In [1]: import numpy as np

In [2]: np.set_printoptions(suppress=True, linewidth=100)

In [3]: feats = np.loadtxt("a.csv", delimiter=",")

In [4]: feats
Out[4]: 
array([[0., 5., 2., 3., 2., 3., 1., 3., 6., 3., 5., 4.],
       [5., 4., 3., 3., 3., 2., 1., 4., 5., 0., 2., 3.],
       [2., 3., 4., 2., 4., 3., 3., 2., 0., 3., 6., 2.],
       [3., 3., 2., 0., 2., 2., 1., 3., 3., 4., 2., 1.],
       [2., 3., 4., 2., 6., 4., 4., 5., 1., 5., 0., 3.],
       [3., 2., 3., 2., 4., 4., 4., 3., 2., 5., 3., 5.],
       [1., 1., 3., 1., 4., 4., 6., 0., 4., 2., 1., 3.],
       [3., 4., 2., 3., 5., 3., 0., 6., 2., 4., 3., 3.],
       [6., 5., 0., 3., 1., 2., 4., 2., 6., 4., 3., 4.],
       [3., 0., 3., 4., 5., 5., 2., 4., 4., 0., 3., 0.],
       [5., 2., 6., 2., 0., 3., 1., 3., 3., 3., 2., 1.],
       [4., 3., 2., 1., 3., 5., 3., 3., 4., 0., 1., 0.]])

In [5]: vec = np.array([5, 2, -3, 5, 5, -1, 3, 3, -5, -5, 3, 1])

In [6]: a = np.maximum(feats @ vec, 0)

In [7]: a
Out[7]: array([12., 51., 51.,  7., 40., 36., 13., 54., 39., 53.,  7., 36.])

In [8]: np.flatnonzero(a > 1e-9)
Out[8]: array([ 0,  1,  2,  3,  4,  5,  6,  7,  8,  9, 10, 11])

In [9]: np.round(np.tanh(feats @ vec), 3)
Out[9]: array([1., 1., 1., 1., 1., 1., 1., 1., 1., 1., 1., 1.])

In [10]: feats * (a > 1e-9)[:, None]
Out[10]: 
array([[0., 5., 2., 3., 2., 3., 1., 3., 6., 3., 5., 4.],
       [5., 4., 3., 3., 3., 2., 1., 4., 5., 0., 2., 3.],
       [2., 3., 4., 2., 4., 3., 3., 2., 0., 3., 6., 2.],
       [3., 3., 2., 0., 2., 2., 1., 3., 3., 4., 2., 1.],
       [2., 3., 4., 2., 6., 4., 4., 5., 1., 5., 0., 3.],
       [3., 2., 3., 2., 4., 4., 4., 3., 2., 5., 3., 5.],
       [1., 1., 3., 1., 4., 4., 6., 0., 4., 2., 1., 3.],
       [3., 4., 2., 3., 5., 3., 0., 6., 2., 4., 3., 3.],
       [6., 5., 0., 3., 1., 2., 4., 2., 6., 4., 3., 4.],
       [3., 0., 3., 4., 5., 5., 2., 4., 4., 0., 3., 0.],
       [5., 2., 6., 2., 0., 3., 1., 3., 3., 3., 2., 1.],
       [4., 3., 2., 1., 3., 5., 3., 3., 4., 0., 1., 0.]])

In [11]: feats.T @ a
Out[11]: array([1313., 1176., 1083.,  997., 1513., 1367.,  982., 1414., 1231., 1016., 1091.,  974.])
